% ipython --no-banner

In [1]: import numpy as np

In [2]: import numpy.linalg as la

In [3]: np.set_printoptions(precision=3, suppress=True, linewidth=200)

In [4]: m1 = np.load("run8.npy")

In [5]: m1
Out[5]: 
array([[ 2.,  1.,  1.,  0.,  0.,  0.,  0.],
       [ 1.,  0., -2.,  0.,  0.,  0.,  0.],
       [-2., -1., -2.,  0.,  0.,  0.,  0.],
       [ 0.,  0.,  0.,  2.,  0.,  1.,  0.],
       [ 0.,  0.,  0.,  0.,  1.,  2.,  2.],
       [ 0.,  0.,  0.,  0.,  0.,  1.,  0.],
       [ 0.,  0.,  0.,  2.,  2.,  2.,  2.]])

In [6]: u = np.array([1, 0, 2])

In [7]: np.cross(m1[0, :3], m1[3, :3])
Out[7]: array([0., 0., 0.])

In [8]: np.convolve(m1[0], u)
Out[8]: array([2., 1., 5., 2., 2., 0., 0., 0., 0.])

In [9]: np.flatnonzero(la.matrix_power((m1 != 0) + (m1.T != 0) + np.eye(7), 7)[4])
Out[9]: array([3, 4, 5, 6])

In [10]: m1 @ m1
Out[10]: 
array([[ 3.,  1., -2.,  0.,  0.,  0.,  0.],
       [ 6.,  3.,  5.,  0.,  0.,  0.,  0.],
       [-1.,  0.,  4.,  0.,  0.,  0.,  0.],
       [ 0.,  0.,  0.,  4.,  0.,  3.,  0.],
       [ 0.,  0.,  0.,  4.,  5.,  8.,  6.],
       [ 0.,  0.,  0.,  0.,  0.,  1.,  0.],
       [ 0.,  0.,  0.,  8.,  6., 12.,  8.]])

In [11]: round(la.det(m1), 3)
Out[11]: np.float64(-4.0)

In [12]: (m1 != 0).astype(int)
Out[12]: 
array([[1, 1, 1, 0, 0, 0, 0],
       [1, 0, 1, 0, 0, 0, 0],
       [1, 1, 1, 0, 0, 0, 0],
       [0, 0, 0, 1, 0, 1, 0],
       [0, 0, 0, 0, 1, 1, 1],
       [0, 0, 0, 0, 0, 1, 0],
       [0, 0, 0, 1, 1, 1, 1]])

In [13]: W0 = np.loadtxt("out11.csv", delimiter=",")

In [14]: W0
Out[14]: 
array([[ 1.7  ,  1.2  , -0.6  , -2.4  ,  1.5  ,  2.7  , -1.2  , -0.9  , -0.9  ],
       [-0.1  , -0.3  , -1.   , -0.3  , -0.6  , -0.9  , -0.1  , -1.5  , -1.5  ],
       [ 0.4  , -1.1  ,  0.9  , -1.9  , -0.8  ,  0.6  , -0.5  , -0.4  , -0.5  ],
       [ 1.4  ,  0.   ,  0.8  , -0.6  , -1.6  , -0.4  , -1.   , -0.6  , -1.4  ],
       [-0.1  , -0.8  ,  1.1  , -1.6  , -0.6  ,  0.4  , -1.9  , -1.6  , -0.7  ],
       [ 0.   ,  0.4  ,  0.3  ,  0.1  ,  0.4  ,  1.7  ,  0.5  , -0.8  ,  0.4  ],
       [-1.9  ,  0.6  , -0.2  ,  0.1  , -0.9  , -0.5  , -2.8  ,  1.3  , -0.1  ],
       [-0.15 , -0.691,  1.081, -1.396, -0.584, -0.236, -1.324, -1.544, -0.215],
       [ 0.1  , -0.6  , -0.1  , -0.1  , -1.   ,  0.2  ,  2.2  ,  0.1  ,  1.7  ],
       [-0.7  ,  0.2  , -0.1  , -1.5  , -0.3  ,  0.5  , -0.5  ,  2.3  ,  0.6  ],
       [ 1.1  ,  0.6  ,  0.8  ,  1.2  , -1.4  , -0.3  , -2.1  , -0.8  ,  1.6  ]])

In [15]: x = np.array([-1, -3, -1, 3, 1, -3, 1, 0, -1])

In [16]: rhs = W0 @ x

In [17]: np.round(la.lstsq(W0, rhs)[0], 3) + 0
Out[17]: array([-1., -3., -1.,  3.,  1., -3.,  1.,  0., -1.])

In [18]: np.round(la.solve(W0.T @ W0, W0.T @ rhs), 3) + 0
Out[18]: array([-1., -3., -1.,  3.,  1., -3.,  1.,  0., -1.])

In [19]: rng = np.random.default_rng(98)

In [20]: rhs = rhs + 0.05 * rng.normal(size=11)

In [21]: rhs
Out[21]: array([-18.854,   4.538,  -6.272,  -3.966,  -6.379,  -5.747,  -1.515,  -4.001,   0.419,  -7.187,  -4.324])

In [22]: b, *_ = la.lstsq(W0, rhs)

In [23]: round(la.norm(rhs - W0 @ b), 3)
Out[23]: np.float64(0.002)

In [24]: [round(float(la.norm(la.solve(W0.T @ W0 + lam * np.eye(9), W0.T @ rhs))), 2) for lam in (0, 1, 10, 100)]
Out[24]: [5.63, 4.86, 3.37, 0.99]

In [25]: b.round()
Out[25]: array([-1., -3., -1.,  3.,  1., -3.,  1.,  0., -1.])

In [26]: theta = np.radians(132)

In [27]: R = np.eye(7)

In [28]: R[0, 0] = R[4, 4] = np.cos(theta)

In [29]: R[0, 4], R[4, 0] = -np.sin(theta), np.sin(theta)

In [30]: R
Out[30]: 
array([[-0.669,  0.   ,  0.   ,  0.   , -0.743,  0.   ,  0.   ],
       [ 0.   ,  1.   ,  0.   ,  0.   ,  0.   ,  0.   ,  0.   ],
       [ 0.   ,  0.   ,  1.   ,  0.   ,  0.   ,  0.   ,  0.   ],
       [ 0.   ,  0.   ,  0.   ,  1.   ,  0.   ,  0.   ,  0.   ],
       [ 0.743,  0.   ,  0.   ,  0.   , -0.669,  0.   ,  0.   ],
       [ 0.   ,  0.   ,  0.   ,  0.   ,  0.   ,  1.   ,  0.   ],
       [ 0.   ,  0.   ,  0.   ,  0.   ,  0.   ,  0.   ,  1.   ]])

In [31]: B = m1 @ R.T

In [32]: round(float(la.det(R)), 3), round(np.trace(R), 3)
Out[32]: (1.0, np.float64(3.662))

In [33]: np.allclose(la.norm(m1, axis=1), la.norm(B, axis=1))
Out[33]: True

In [34]: round(float(la.norm(W0)), 3)
Out[34]: 10.801

In [35]: W0.mean(axis=0)
Out[35]: array([ 0.159, -0.045,  0.271, -0.763, -0.535,  0.342, -0.793, -0.404, -0.092])

In [36]: np.count_nonzero(W0)
Out[36]: np.int64(97)

In [37]: np.abs(W0).max()
Out[37]: np.float64(2.8)

In [38]: W0.sum(axis=1)
Out[38]: array([ 1.1  , -6.3  , -3.3  , -3.4  , -5.8  ,  3.   , -4.4  , -5.059,  2.5  ,  0.5  ,  0.7  ])

In [39]: la.matrix_rank(W0)
Out[39]: np.int64(9)

In [40]: W0.shape
Out[40]: (11, 9)

In [41]: X = np.loadtxt("arr.csv", delimiter=",")

In [42]: X
Out[42]: 
array([[0., 0., 0., 0., 0., 1.],
       [0., 0., 0., 0., 2., 2.],
       [0., 0., 2., 0., 0., 0.],
       [0., 0., 0., 0., 0., 0.],
       [0., 0., 0., 1., 0., 0.],
       [0., 2., 0., 0., 0., 0.],
       [0., 0., 0., 1., 2., 0.],
       [0., 0., 0., 0., 0., 2.]])

In [43]: def softmax(z):
    ...:     e = np.exp(z - z.max(axis=-1, keepdims=True))
    ...:     return e / e.sum(axis=-1, keepdims=True)
    ...: 

In [44]: softmax(X).sum(axis=1)
Out[44]: array([1., 1., 1., 1., 1., 1., 1., 1.])

In [45]: softmax(X[7] + 2)
Out[45]: array([0.081, 0.081, 0.081, 0.081, 0.081, 0.596])

In [46]: S = X @ X.T / np.sqrt(6)

In [47]: softmax(S)[7] @ X
Out[47]: array([0.   , 0.114, 0.114, 0.114, 0.699, 1.299])

In [48]: softmax(S).round(6).argmax(axis=1)
Out[48]: array([1, 1, 2, 0, 4, 5, 6, 1])

In [49]: J = np.load("sample16.npy")

In [50]: J
Out[50]: 
array([[ 9., -4., -2., -4., -4.,  6., -4., -6., -6., -6.,  4.],
       [-4.,  9.,  2.,  4.,  4., -6.,  4.,  6.,  6.,  6., -4.],
       [-2.,  2.,  6.,  2.,  2., -3.,  2.,  3.,  3.,  3., -2.],
       [-4.,  4.,  2.,  9.,  4., -6.,  4.,  6.,  6.,  6., -4.],
       [-4.,  4.,  2.,  4.,  9., -6.,  4.,  6.,  6.,  6., -4.],
       [ 6., -6., -3., -6., -6., 14., -6., -9., -9., -9.,  6.],
       [-4.,  4.,  2.,  4.,  4., -6.,  9.,  6.,  6.,  6., -4.],
       [-6.,  6.,  3.,  6.,  6., -9.,  6., 14.,  9.,  9., -6.],
       [-6.,  6.,  3.,  6.,  6., -9.,  6.,  9., 14.,  9., -6.],
       [-6.,  6.,  3.,  6.,  6., -9.,  6.,  9.,  9., 14., -6.],
       [ 4., -4., -2., -4., -4.,  6., -4., -6., -6., -6.,  9.]])

In [51]: left, sigma, VT = la.svd(J)

In [52]: np.argmax(sigma[:-1] / (sigma[1:] + 1e-6)) + 1
Out[52]: np.int64(1)

In [53]: B = left[:, :1] @ np.diag(sigma[:1]) @ VT[:1]

In [54]: B
Out[54]: 
array([[ 4.328, -4.328, -2.164, -4.328, -4.328,  6.492, -4.328, -6.492, -6.492, -6.492,  4.328],
       [-4.328,  4.328,  2.164,  4.328,  4.328, -6.492,  4.328,  6.492,  6.492,  6.492, -4.328],
       [-2.164,  2.164,  1.082,  2.164,  2.164, -3.246,  2.164,  3.246,  3.246,  3.246, -2.164],
       [-4.328,  4.328,  2.164,  4.328,  4.328, -6.492,  4.328,  6.492,  6.492,  6.492, -4.328],
       [-4.328,  4.328,  2.164,  4.328,  4.328, -6.492,  4.328,  6.492,  6.492,  6.492, -4.328],
       [ 6.492, -6.492, -3.246, -6.492, -6.492,  9.738, -6.492, -9.738, -9.738, -9.738,  6.492],
       [-4.328,  4.328,  2.164,  4.328,  4.328, -6.492,  4.328,  6.492,  6.492,  6.492, -4.328],
       [-6.492,  6.492,  3.246,  6.492,  6.492, -9.738,  6.492,  9.738,  9.738,  9.738, -6.492],
       [-6.492,  6.492,  3.246,  6.492,  6.492, -9.738,  6.492,  9.738,  9.738,  9.738, -6.492],
       [-6.492,  6.492,  3.246,  6.492,  6.492, -9.738,  6.492,  9.738,  9.738,  9.738, -6.492],
       [ 4.328, -4.328, -2.164, -4.328, -4.328,  6.492, -4.328, -6.492, -6.492, -6.492,  4.328]])

In [55]: np.round(la.norm(J - B, 2), 3), round(sigma[1], 3)
Out[55]: (np.float64(5.0), np.float64(5.0))

In [56]: la.matrix_rank(B)
Out[56]: np.int64(1)

In [57]: round(float(la.norm(J - B) / la.norm(J)), 3)
Out[57]: 0.233

In [58]: B = J[0, 0] * J[1:] - np.outer(J[1:, 0], J[0])

In [59]: B
Out[59]: 
array([[  0.,  65.,  10.,  20.,  20., -30.,  20.,  30.,  30.,  30., -20.],
       [  0.,  10.,  50.,  10.,  10., -15.,  10.,  15.,  15.,  15., -10.],
       [  0.,  20.,  10.,  65.,  20., -30.,  20.,  30.,  30.,  30., -20.],
       [  0.,  20.,  10.,  20.,  65., -30.,  20.,  30.,  30.,  30., -20.],
       [  0., -30., -15., -30., -30.,  90., -30., -45., -45., -45.,  30.],
       [  0.,  20.,  10.,  20.,  20., -30.,  65.,  30.,  30.,  30., -20.],
       [  0.,  30.,  15.,  30.,  30., -45.,  30.,  90.,  45.,  45., -30.],
       [  0.,  30.,  15.,  30.,  30., -45.,  30.,  45.,  90.,  45., -30.],
       [  0.,  30.,  15.,  30.,  30., -45.,  30.,  45.,  45.,  90., -30.],
       [  0., -20., -10., -20., -20.,  30., -20., -30., -30., -30.,  65.]])

In [60]: la.matrix_rank(B), la.matrix_rank(J)
Out[60]: (np.int64(10), np.int64(11))

In [61]: arr = np.load("block17.npy")

In [62]: arr
Out[62]: 
array([[-0.856, -2.815, -0.713, -4.145,  2.989,  1.273, -1.375, -4.098, -2.562, -7.554],
       [ 7.767,  3.59 , -2.384, -9.083,  5.647,  4.052,  7.089, -3.88 ,  2.627,  1.175],
       [-2.209, -3.357,  0.399, -2.862,  3.598,  2.18 ,  1.459, -5.325,  2.513, -2.854],
       [ 0.11 ,  1.351, -3.219,  2.542,  1.853,  3.733, -0.872, -0.896, -3.293, -2.58 ],
       [-4.935,  8.493, -0.403,  0.884, -3.107, -3.792, -0.019,  4.098, -1.871,  3.996],
       [ 3.456, -1.248,  2.897, -0.017,  3.918,  1.105,  2.047, -0.786,  5.265,  0.042]])

In [63]: gram = arr.T @ arr

In [64]: np.round(la.eigvalsh(gram)[::-1], 3) + 0
Out[64]: array([400.002, 196.   ,  96.045,  47.062,  23.056,  11.299,   0.   ,   0.   ,   0.   ,   0.   ])

In [65]: np.diag(gram)
Out[65]: array([102.249, 107.596,  25.268, 115.116,  82.206,  52.327,  59.224,  78.418,  61.845,  89.215])

In [66]: la.matrix_rank(gram)
Out[66]: np.int64(6)

In [67]: (arr @ arr.T).shape
Out[67]: (6, 6)

In [68]: la.svd(arr, compute_uv=False) ** 2
Out[68]: array([400.002, 196.   ,  96.045,  47.062,  23.056,  11.299])

In [69]: B = arr / la.norm(arr, axis=1, keepdims=True)

In [70]: gram = B @ B.T

In [71]: np.round(np.degrees(np.arccos(np.clip(gram[5, 1], -1, 1))), 3)
Out[71]: np.float64(58.711)

In [72]: F = np.load("test4.npy")

In [73]: F
Out[73]: 
array([[0, 0, 0, 0, 0, 0, 0, 0, 0, 0, 0, 0, 0, 0, 0],
       [3, 3, 0, 0, 0, 0, 0, 0, 0, 0, 0, 0, 0, 0, 0],
       [0, 0, 1, 0, 0, 0, 0, 0, 0, 0, 0, 0, 0, 0, 0],
       [2, 3, 0, 0, 0, 0, 0, 0, 0, 0, 0, 0, 0, 0, 0],
       [3, 1, 0, 1, 3, 0, 0, 0, 0, 0, 0, 0, 0, 0, 0],
       [0, 3, 0, 0, 1, 2, 0, 0, 0, 0, 0, 0, 0, 0, 0],
       [2, 0, 3, 1, 0, 0, 3, 0, 0, 0, 0, 0, 0, 0, 0],
       [1, 0, 3, 0, 3, 1, 3, 3, 0, 0, 0, 0, 0, 0, 0],
       [1, 2, 0, 2, 0, 0, 3, 2, 1, 0, 0, 0, 0, 0, 0],
       [2, 1, 0, 2, 3, 3, 0, 3, 1, 2, 0, 0, 0, 0, 0],
       [2, 1, 0, 3, 0, 1, 3, 1, 1, 3, 2, 0, 0, 0, 0],
       [0, 2, 3, 2, 2, 0, 3, 3, 3, 2, 2, 2, 0, 0, 0],
       [0, 3, 2, 2, 3, 3, 1, 2, 1, 1, 2, 2, 3, 0, 0],
       [3, 3, 2, 0, 1, 2, 1, 0, 2, 2, 0, 2, 3, 2, 0],
       [0, 0, 2, 0, 3, 0, 0, 1, 0, 3, 2, 0, 2, 3, 2]])

In [74]: lab = rng.permutation(15)

In [75]: lab
Out[75]: array([ 8, 12, 10,  7,  6,  0, 11,  9, 14,  2,  3,  4,  1, 13,  5])

In [76]: B = F[lab][:, lab]

In [77]: np.sort(np.abs(la.eigvals(B)))
Out[77]: array([0., 0., 1., 1., 2., 2., 2., 2., 2., 2., 3., 3., 3., 3., 3.])

In [78]: round(float(la.det(B)), 3), round(la.det(F[lab]), 3)
Out[78]: (0.0, np.float64(0.0))

In [79]: np.allclose(B, F)
Out[79]: False

In [80]: left, sigma, VT = la.svd(F)

In [81]: np.argmax(sigma[:-1] / (sigma[1:] + 1e-6)) + 1
Out[81]: np.int64(14)

In [82]: B = left[:, :14] @ np.diag(sigma[:14]) @ VT[:14]

In [83]: la.matrix_rank(B)
Out[83]: np.int64(14)

In [84]: la.matrix_rank(F, rtol=0.05)
Out[84]: np.int64(12)

In [85]: round(la.norm(F - B, 2), 3), np.round(sigma[14], 3)
Out[85]: (np.float64(0.0), np.float64(0.0))

In [86]: round(float(np.abs(F - B).max()), 3)
Out[86]: 0.0

In [87]: B = np.array([[1, 0, 0],
    ...:     [0, -1, 3],
    ...:     [1, -2, 2],
    ...:     [0, 1, -3],
    ...:     [0, 0, 1],
    ...:     [-2, -2, 2],
    ...:     [0, 1, -1],
    ...:     [-1, 3, 0],
    ...:     [0, 2, 2],
    ...:     [0, 3, 2],
    ...:     [-1, 0, -2],
    ...:     [-3, 0, 0],
    ...:     [0, 2, -1],
    ...:     [-1, 0, -3],
    ...:     [1, 1, 0]])

In [88]: np.vstack([F, B.T]).shape
Out[88]: (18, 15)

In [89]: np.einsum("ij->j", F)
Out[89]: array([19, 22, 16, 13, 19, 12, 17, 15,  9, 13,  8,  6,  8,  5,  2])

In [90]: B.T @ F.T
Out[90]: 
array([[  0,   3,   1,   2,   3,  -4,   5,  -1,  -1,  -7,  -3,  -8, -14,  -7,  -2],
       [  0,  -3,  -2,  -3,   0,  -7,  -2,   4,  11,  12,  17,  18,   7,   6,  14],
       [  0,   9,   2,   9,   3,  14,   0,   8,  -1,  12,  -3,  11,  12,  16,  -2]])

In [91]: la.matrix_rank(np.vstack([F, B.T]))
Out[91]: np.int64(15)

In [92]: K = np.load("data.npy")

In [93]: K
Out[93]: 
array([[0.009, 0.045, 0.045, 0.009, 0.045, 0.027, 0.045],
       [0.045, 0.225, 0.225, 0.045, 0.225, 0.135, 0.225],
       [0.045, 0.225, 0.225, 0.045, 0.225, 0.135, 0.225],
       [0.009, 0.045, 0.045, 0.009, 0.045, 0.027, 0.045],
       [0.045, 0.225, 0.225, 0.045, 0.225, 0.135, 0.225],
       [0.027, 0.135, 0.135, 0.027, 0.135, 0.081, 0.135],
       [0.045, 0.225, 0.225, 0.045, 0.225, 0.135, 0.225]])

In [94]: theta = np.radians(72)

In [95]: R = np.eye(7)

In [96]: R[1, 1] = R[2, 2] = np.cos(theta)

In [97]: R[1, 2], R[2, 1] = -np.sin(theta), np.sin(theta)

In [98]: R
Out[98]: 
array([[ 1.   ,  0.   ,  0.   ,  0.   ,  0.   ,  0.   ,  0.   ],
       [ 0.   ,  0.309, -0.951,  0.   ,  0.   ,  0.   ,  0.   ],
       [ 0.   ,  0.951,  0.309,  0.   ,  0.   ,  0.   ,  0.   ],
       [ 0.   ,  0.   ,  0.   ,  1.   ,  0.   ,  0.   ,  0.   ],
       [ 0.   ,  0.   ,  0.   ,  0.   ,  1.   ,  0.   ,  0.   ],
       [ 0.   ,  0.   ,  0.   ,  0.   ,  0.   ,  1.   ,  0.   ],
       [ 0.   ,  0.   ,  0.   ,  0.   ,  0.   ,  0.   ,  1.   ]])

In [99]: B = K @ R.T

In [100]: np.round(la.svd(K, compute_uv=False), 3) + 0, np.round(la.svd(B, compute_uv=False), 3) + 0
Out[100]: (array([1., 0., 0., 0., 0., 0., 0.]), array([1., 0., 0., 0., 0., 0., 0.]))

In [101]: np.abs(B - K).max(axis=0)
Out[101]: array([0.   , 0.37 , 0.059, 0.   , 0.   , 0.   , 0.   ])

In [102]: np.round(la.det(R), 3), np.round(np.trace(R), 3)
Out[102]: (np.float64(1.0), np.float64(5.618))
